>>> import numpy as np
>>> np.set_printoptions(precision=4, suppress=True, linewidth=100)
>>> def rnd(a):
...     return np.round(a, 4) + 0
... 
>>> mat = np.loadtxt("run2.csv", delimiter=",")
>>> rnd(mat)
array([[ 0.0698,  0.9976,  0.    ],
       [-0.9976,  0.0698,  0.    ],
       [ 0.    ,  0.    ,  1.    ]])
>>> # orthonormal columns
>>> vec = np.array([2, 0, -2])
>>> h = np.maximum(mat @ vec, 0)
>>> np.flatnonzero(h > 1e-9)
array([0])
>>> rnd(np.maximum(mat @ vec, 0) - np.maximum(-mat @ vec, 0))
array([ 0.1395, -1.9951, -2.    ])
>>> rnd(mat * (h > 1e-9)[:, None])
array([[0.0698, 0.9976, 0.    ],
       [0.    , 0.    , 0.    ],
       [0.    , 0.    , 0.    ]])
>>> rnd(np.maximum(mat @ (3 * vec), 0))
array([0.4185, 0.    , 0.    ])
>>> vec = np.array([3, 1, 1])
>>> rnd(mat.T @ (mat @ vec))
array([3., 1., 1.])
>>> Q, V = np.linalg.qr(mat[:, :2])[0], np.linalg.qr(mat[:, 2:])[0]
>>> sig = np.linalg.svd(Q.T @ V, compute_uv=False)
>>> print(np.degrees(np.arccos(sig.clip(0, 1))))
[90.]
>>> rng = np.random.default_rng(46182)
>>> idx = rng.permutation(3)
>>> B = mat[:, idx] * rng.choice([-1, 1], 3)
>>> print(rnd(B))
[[ 0.      0.9976  0.0698]
 [ 0.      0.0698 -0.9976]
 [ 1.      0.      0.    ]]
>>> U, _, Vh = np.linalg.svd(mat.T @ B)
>>> idx
array([2, 1, 0])
>>> rnd(np.linalg.lstsq(mat, B)[0])
array([[0., 0., 1.],
       [0., 1., 0.],
       [1., 0., 0.]])
>>> B = mat + rng.integers(-2, 3, (3, 1)) @ rng.integers(-2, 3, (1, 3))
>>> rnd(B)
array([[0.0698, 0.9976, 0.    ],
       [0.0024, 1.0698, 1.    ],
       [1.    , 1.    , 2.    ]])
>>> np.abs(B - mat).sum(axis=1)
array([0., 3., 3.])
>>> B - mat
array([[0., 0., 0.],
       [1., 1., 1.],
       [1., 1., 1.]])
>>> m1 = np.loadtxt("sample8.csv", delimiter=",")
>>> print(m1)
[[4. 6. 1. 1.]
 [5. 7. 2. 2.]
 [4. 6. 1. 1.]
 [3. 5. 0. 0.]]
>>> B = m1 + rng.integers(-2, 3, (4, 2)) @ rng.integers(-2, 3, (2, 4))
>>> print(B)
[[-2.  4.  0.  2.]
 [ 7.  9.  3.  3.]
 [ 4.  4.  0. -1.]
 [ 3.  1. -2. -4.]]
>>> np.linalg.matrix_rank(B - m1, tol=1e-8)
np.int64(2)
>>> rnd(np.linalg.svd(B - m1, compute_uv=False))
array([7.7626, 6.0615, 0.    , 0.    ])
>>> print(np.abs(B - m1).sum(axis=1))
[10.  6.  5. 10.]
>>> vec = np.array([1, 0, 1, 3])
>>> rhs = B @ vec
>>> coef, lr = np.zeros(4), 1 / np.linalg.norm(B, 2) ** 2
>>> for i in range(50):
...     coef -= lr * B.T @ (B @ coef - rhs)
...     if i % 10 == 0: print(i, round(np.linalg.norm(B @ coef - rhs), 4))
... 
0 11.7262
10 3.4709
20 1.8656
30 1.0209
40 0.5591
>>> rnd(coef)
array([0.6282, 0.2216, 1.8485, 2.3206])
>>> P = np.triu(np.array([[3, 1, 3, 4], [5, 4, 0, 5], [4, 5, 4, 4], [2, 5, 3, 1]]), 1) + np.eye(4)
>>> B = P @ m1 @ np.linalg.inv(P)
>>> B
array([[ 33.,  18., -93., 156.],
       [ 20.,  12., -58.,  94.],
       [ 16.,  10., -47.,  75.],
       [  3.,   2.,  -9.,  14.]])
>>> print(rnd(np.linalg.det(B)))
0.0
>>> rnd(np.poly(B))
array([  1., -12., -20.,   0.,   0.])
>>> print(P @ m1 - m1 @ P)
[[ 29.  41.  -7. -45.]
 [ 15.  20. -15. -63.]
 [ 12.  16. -12. -50.]
 [  0.  -3.  -9. -37.]]
>>> r = np.linalg.matrix_rank(m1)
>>> r
np.int64(2)
>>> ns = np.linalg.svd(m1)[2][r:].T
>>> [int(np.linalg.matrix_rank(np.delete(m1, i, axis=0))) for i in range(4)]
[2, 2, 2, 2]
>>> print(rnd(m1 @ ns))
[[0. 0.]
 [0. 0.]
 [0. 0.]
 [0. 0.]]
>>> np.allclose(m1 @ ns, 0)
True
>>> rnd(ns @ ns.T)
array([[ 0.6944, -0.4167, -0.1389, -0.1389],
       [-0.4167,  0.25  ,  0.0833,  0.0833],
       [-0.1389,  0.0833,  0.5278, -0.4722],
       [-0.1389,  0.0833, -0.4722,  0.5278]])
>>> print([int(np.linalg.matrix_rank(m1[:, :j + 1])) for j in range(4)])
[1, 2, 2, 2]
>>> U, sig, Vh = np.linalg.svd(m1)
>>> rnd(sig)
array([14.8795,  1.613 ,  0.    ,  0.    ])
>>> print(np.argmax(sig[:-1] / (sig[1:] + 1e-6)) + 1)
2
>>> B = U[:, :2] @ np.diag(sig[:2]) @ Vh[:2]
>>> np.linalg.matrix_rank(B)
np.int64(2)
>>> np.linalg.matrix_rank(m1, rtol=0.05)
np.int64(2)
>>> rnd(B)
array([[4., 6., 1., 1.],
       [5., 7., 2., 2.],
       [4., 6., 1., 1.],
       [3., 5., 0., 0.]])
>>> X = np.loadtxt("a.csv", delimiter=",")
>>> X
array([[ 5.,  4.,  4.],
       [ 4., 10.,  6.],
       [ 4.,  6.,  8.]])
>>> vec = np.ones(3)
>>> for _ in range(7):
...     vec = X @ vec
...     vec /= np.linalg.norm(vec)
...     print(round(vec @ X @ vec, 4))
... 
17.5913
17.6064
17.6068
17.6068
17.6068
17.6068
17.6068
>>> rnd(np.linalg.eigvalsh(X)[-1])
np.float64(17.6068)
>>> rnd(vec)
array([0.4086, 0.688 , 0.5998])
>>> w, V = np.linalg.eigh(X)
>>> vec = np.array([3, 0, 0])
>>> rnd(V * np.abs(w) @ V.T)
array([[ 5.,  4.,  4.],
       [ 4., 10.,  6.],
       [ 4.,  6.,  8.]])
>>> np.abs(X).sum(axis=1).max(), rnd(np.abs(w).max())
(np.float64(20.0), np.float64(17.6068))
>>> print(rnd(V * np.sqrt(w) @ V.T))
[[2.0063 0.6613 0.7332]
 [0.6613 2.9228 1.0099]
 [0.7332 1.0099 2.5382]]
>>> rnd(np.linalg.eigvalsh(X[1:, 1:]))
array([ 2.9172, 15.0828])
>>> M = np.loadtxt("layer5.csv", delimiter=",")
>>> M
array([[ 0., -2.,  0.,  0.],
       [-1.,  0.,  0.,  0.],
       [ 0.,  0.,  0.,  0.],
       [ 0.,  0.,  1.,  0.]])
>>> np.allclose(M, M.T)
False
>>> print(rnd(np.linalg.matrix_power(M, 3)))
[[ 0. -4.  0.  0.]
 [-2.  0.  0.  0.]
 [ 0.  0.  0.  0.]
 [ 0.  0.  0.  0.]]
>>> rnd(np.abs(np.linalg.eigvals(M)).max())
np.float64(1.4142)
>>> np.allclose(M @ M.T, M.T @ M)
False
>>> print(rnd(np.sort(np.abs(np.linalg.eigvals(M)))))
[0.     0.     1.4142 1.4142]
>>> (M + M.T) / 2
array([[ 0. , -1.5,  0. ,  0. ],
       [-1.5,  0. ,  0. ,  0. ],
       [ 0. ,  0. ,  0. ,  0.5],
       [ 0. ,  0. ,  0.5,  0. ]])
>>> M @ M
array([[2., 0., 0., 0.],
       [0., 2., 0., 0.],
       [0., 0., 0., 0.],
       [0., 0., 0., 0.]])
>>> rnd(np.linalg.det(M))
np.float64(0.0)
>>> A = np.loadtxt("out6.csv", delimiter=",")
>>> print(A)
[[3. 0. 0.]
 [0. 3. 1.]
 [0. 2. 2.]]
>>> (A + A.T) / 2
array([[3. , 0. , 0. ],
       [0. , 3. , 1.5],
       [0. , 1.5, 2. ]])
>>> np.trace(A)
np.float64(8.0)
>>> (A - A.T) / 2
array([[ 0. ,  0. ,  0. ],
       [ 0. ,  0. , -0.5],
       [ 0. ,  0.5,  0. ]])
>>> print(A @ A)
[[ 9.  0.  0.]
 [ 0. 11.  5.]
 [ 0. 10.  6.]]
>>> rnd(np.sort(np.abs(np.linalg.eigvals(A))))
array([1., 3., 4.])
>>> np.allclose(A, A.T)
False
>>> rnd(np.abs(np.linalg.eigvals(A)).max())
np.float64(4.0)
>>> print(rnd(np.linalg.matrix_power(A, 4)))
[[ 81.   0.   0.]
 [  0. 171.  85.]
 [  0. 170.  86.]]
>>> theta = np.radians(135)
>>> Rm = np.eye(3)
>>> Rm[0, 0] = Rm[2, 2] = np.cos(theta)
>>> Rm[0, 2], Rm[2, 0] = -np.sin(theta), np.sin(theta)
>>> rnd(Rm)
array([[-0.7071,  0.    , -0.7071],
       [ 0.    ,  1.    ,  0.    ],
       [ 0.7071,  0.    , -0.7071]])
>>> B = A @ Rm.T
>>> rnd(np.abs(B - A).max(axis=0))
array([5.1213, 0.    , 3.4142])
>>> rnd(B)
array([[-2.1213,  0.    ,  2.1213],
       [-0.7071,  3.    , -0.7071],
       [-1.4142,  2.    , -1.4142]])
>>> print((A != 0).astype(int))
[[1 0 0]
 [0 1 1]
 [0 1 1]]
>>> rnd(np.sort(np.linalg.eigvals(A).real))
array([1., 3., 4.])
>>> (np.linalg.matrix_power((A != 0) + (A.T != 0) + np.eye(3), 3) > 0).astype(int)
array([[1, 0, 0],
       [0, 1, 1],
       [0, 1, 1]])
>>> A @ A
array([[ 9.,  0.,  0.],
       [ 0., 11.,  5.],
       [ 0., 10.,  6.]])
>>> vec = np.array([0, 0, 1])
>>> rhs = A @ vec
>>> rhs
array([0., 1., 2.])
>>> rnd(np.linalg.solve(A.T, A[2]))
array([0., 0., 1.])
>>> rnd(np.linalg.solve(A, -2 * rhs))
array([ 0.,  0., -2.])
>>> print(rnd(np.linalg.solve(A, rhs + A[:, 1])))
[0. 1. 1.]
>>> rnd(np.linalg.solve(A, A[:, 0]))
array([1., 0., 0.])
>>> rnd(np.einsum("ij,ji->", mat, mat))
np.float64(-0.9805)
>>> rnd(np.linalg.eigvals(mat).sum().real)
np.float64(1.1395)
>>> rnd(np.poly(mat))
array([ 1.    , -1.1395,  1.1395, -1.    ])
>>> rnd(np.linalg.eigvals(mat))
array([0.0698+0.9976j, 0.0698-0.9976j, 1.    +0.j    ])
>>> u = np.array([2, 3, 1]) + 0.5
>>> E = np.outer(u, u) / (u @ u)
>>> print(rnd(E))
[[0.3012 0.4217 0.1807]
 [0.4217 0.5904 0.253 ]
 [0.1807 0.253  0.1084]]
>>> r = np.linalg.matrix_rank(E)
>>> r
np.int64(1)
>>> ns = np.linalg.svd(E)[2][r:].T
>>> print(ns.shape)
(3, 2)
>>> [int(np.linalg.matrix_rank(E[:, :j + 1])) for j in range(3)]
[1, 1, 1]
>>> rnd(np.trace(np.linalg.pinv(E) @ E))
np.float64(1.0)
>>> np.unique(E.round(6), axis=0).shape
(3, 3)
>>> np.allclose(E[:-1].T @ np.linalg.lstsq(E[:-1].T, E[-1])[0], E[-1])
True
>>> rnd(np.poly(E))
array([ 1., -1.,  0.,  0.])
>>> rnd(np.linalg.eigvals(E).sum().real)
np.float64(1.0)
>>> print(rnd(np.linalg.det(E.T)))
0.0
>>> rnd(np.linalg.norm(E, 2) / np.linalg.norm(E))
np.float64(1.0)
>>> np.argsort(-np.linalg.norm(E, axis=0).round(6), kind="stable")[:3]
array([1, 0, 2])
